>>> import numpy as np
>>> from numpy import linalg as LA
>>> np.set_printoptions(precision=2, suppress=True, linewidth=140)
>>> W0 = np.loadtxt("case8.csv", delimiter=",")
>>> W0
array([[-2., -2., -2., -2.],
       [-2., -4., -4., -4.],
       [-2., -4., -6., -6.],
       [-2., -4., -6., -8.]])
>>> # equal to its transpose
>>> Y = W0 / np.sqrt((W0 ** 2).mean(axis=1, keepdims=True))
>>> LA.matrix_rank(Y) == LA.matrix_rank(W0)
np.True_
>>> LA.matrix_rank(W0 - W0.mean(axis=1, keepdims=True))
np.int64(3)
>>> LA.norm(Y, axis=1)
array([2., 2., 2., 2.])
>>> Y[0]
array([-1., -1., -1., -1.])
>>> O = W0.astype(float).copy()
>>> for j in range(4):
...     O[:, j] -= O[:, :j] @ (O[:, :j].T @ O[:, j])
...     O[:, j] /= LA.norm(O[:, j])
... 
>>> np.round(O.T @ W0, 2) + 0
array([[ 4.  ,  7.  ,  9.  , 10.  ],
       [ 0.  ,  1.73,  2.89,  3.46],
       [ 0.  ,  0.  ,  1.63,  2.45],
       [ 0.  ,  0.  ,  0.  ,  1.41]])
>>> rng = np.random.default_rng(142)
>>> labels = rng.permutation(4)
>>> Y = W0[:, labels] * rng.choice([-1, 1], 4)
>>> Y
array([[ 2., -2., -2., -2.],
       [ 4., -4., -2., -4.],
       [ 6., -4., -2., -6.],
       [ 8., -4., -2., -6.]])
>>> left, _, vt = LA.svd(W0.T @ Y)
>>> labels
array([3, 1, 0, 2])
>>> np.round(left @ vt, 2) + 0
array([[ 0.,  0.,  1.,  0.],
       [ 0.,  1.,  0.,  0.],
       [ 0.,  0.,  0.,  1.],
       [-1.,  0.,  0.,  0.]])
>>> E = np.loadtxt("test3.csv", delimiter=",")
>>> E
array([[-27.81, -29.25,  10.64],
       [-23.74, -24.21,   8.18],
       [-21.66, -21.68,   6.97],
       [-16.35, -15.33,   4.06],
       [-14.04, -12.64,   2.9 ],
       [-13.47, -11.99,   2.62],
       [-13.21, -11.7 ,   2.5 ],
       [-13.16, -11.64,   2.47],
       [-10.61,  -8.79,   1.33],
       [-10.48,  -8.66,   1.28],
       [ -2.85,  -1.29,  -0.77],
       [ -2.29,  -0.9 ,  -0.75],
       [ -1.33,  -0.35,  -0.6 ],
       [ -0.74,  -0.12,  -0.4 ],
       [  0.35,  -0.03,   0.25],
       [  1.05,  -0.13,   0.69],
       [  1.56,  -0.06,   0.76],
       [  1.66,  -0.02,   0.75],
       [  2.18,   0.28,   0.56],
       [  2.39,   0.44,   0.44],
       [  3.44,   1.46,  -0.37],
       [  6.83,   5.74,  -3.84],
       [ 13.73,  15.6 , -11.68],
       [ 13.78,  15.68, -11.75]])
>>> G = np.cov(E, rowvar=False)
>>> np.argsort(-E.std(axis=0).round(6), kind="stable")
array([0, 1, 2])
>>> E.std(axis=0)
array([10.88, 10.81,  4.82])
>>> np.median(E, axis=0)
array([-1.81, -0.62,  0.72])
>>> np.round(np.corrcoef(E[:, 1], E[:, 2])[0, 1], 2)
np.float64(-0.94)
>>> P = E @ LA.solve(E.T @ E, E.T)
>>> np.allclose(P @ P, P)
True
>>> np.abs(E).max()
np.float64(29.25)
>>> E.shape
(24, 3)
>>> np.count_nonzero(E)
np.int64(72)
>>> LA.matrix_rank(E)
np.int64(3)
>>> M = np.load("a.npy")
>>> M
array([[ 0.6, -0.1, -0.2],
       [-1.6, -0.5, -1.7],
       [ 2.1, -0.4, -2. ],
       [ 1.6, -0.4, -2.2],
       [ 0.6, -2.2, -0.8],
       [-1.1,  0.1, -0.7],
       [ 0.4, -1.3,  1.8],
       [-0.8,  0.3,  1.3],
       [-1.2,  0.1,  1.5],
       [-2.4,  0.6,  2.1],
       [ 0.1,  0. ,  0.5],
       [ 0.3, -1.6,  0.4],
       [-1.3,  1. ,  0.8],
       [-0.2, -1.1, -0.2],
       [ 0.1,  0.1,  1.2],
       [ 0.6,  0.9, -1.8],
       [ 1.3, -1.3,  0.2],
       [-0.8, -0.4,  0.4],
       [ 0.1,  0. , -0.1],
       [ 2. , -1.3, -0.8]])
>>> Ac = M - M.mean(axis=0)
>>> V = LA.svd(Ac)[2][:1]
>>> Y = Ac - Ac @ V.T @ V
>>> np.round(LA.norm(Y) / LA.norm(Ac), 2)
np.float64(0.59)
>>> Y.std(axis=0)
array([0.57, 0.74, 0.65])
>>> LA.norm(Y, axis=1).round(6).argmax()
np.int64(1)
>>> np.cov(Ac @ V.T, rowvar=False)
array(2.49)
>>> np.diag(V.T @ V)
array([0.46, 0.06, 0.48])
>>> labels = M[:, 0] > np.median(M[:, 0])
>>> f = M[labels].mean(axis=0) - M[~labels].mean(axis=0)
>>> f
array([ 1.88, -0.87, -1.06])
>>> labels.astype(int)
array([1, 0, 1, 1, 1, 0, 1, 0, 0, 0, 0, 1, 0, 0, 0, 1, 1, 0, 0, 1])
>>> np.argsort(-np.abs(f).round(6), kind="stable")
array([0, 2, 1])
>>> P = M @ LA.solve(M.T @ M, M.T)
>>> np.round(LA.eigvalsh(P), 2) + 0
array([0., 0., 0., 0., 0., 0., 0., 0., 0., 0., 0., 0., 0., 0., 0., 0., 0., 1., 1., 1.])
>>> np.round(P @ M[:, 1], 2) + 0
array([-0.1, -0.5, -0.4, -0.4, -2.2,  0.1, -1.3,  0.3,  0.1,  0.6,  0. , -1.6,  1. , -1.1,  0.1,  0.9, -1.3, -0.4,  0. , -1.3])
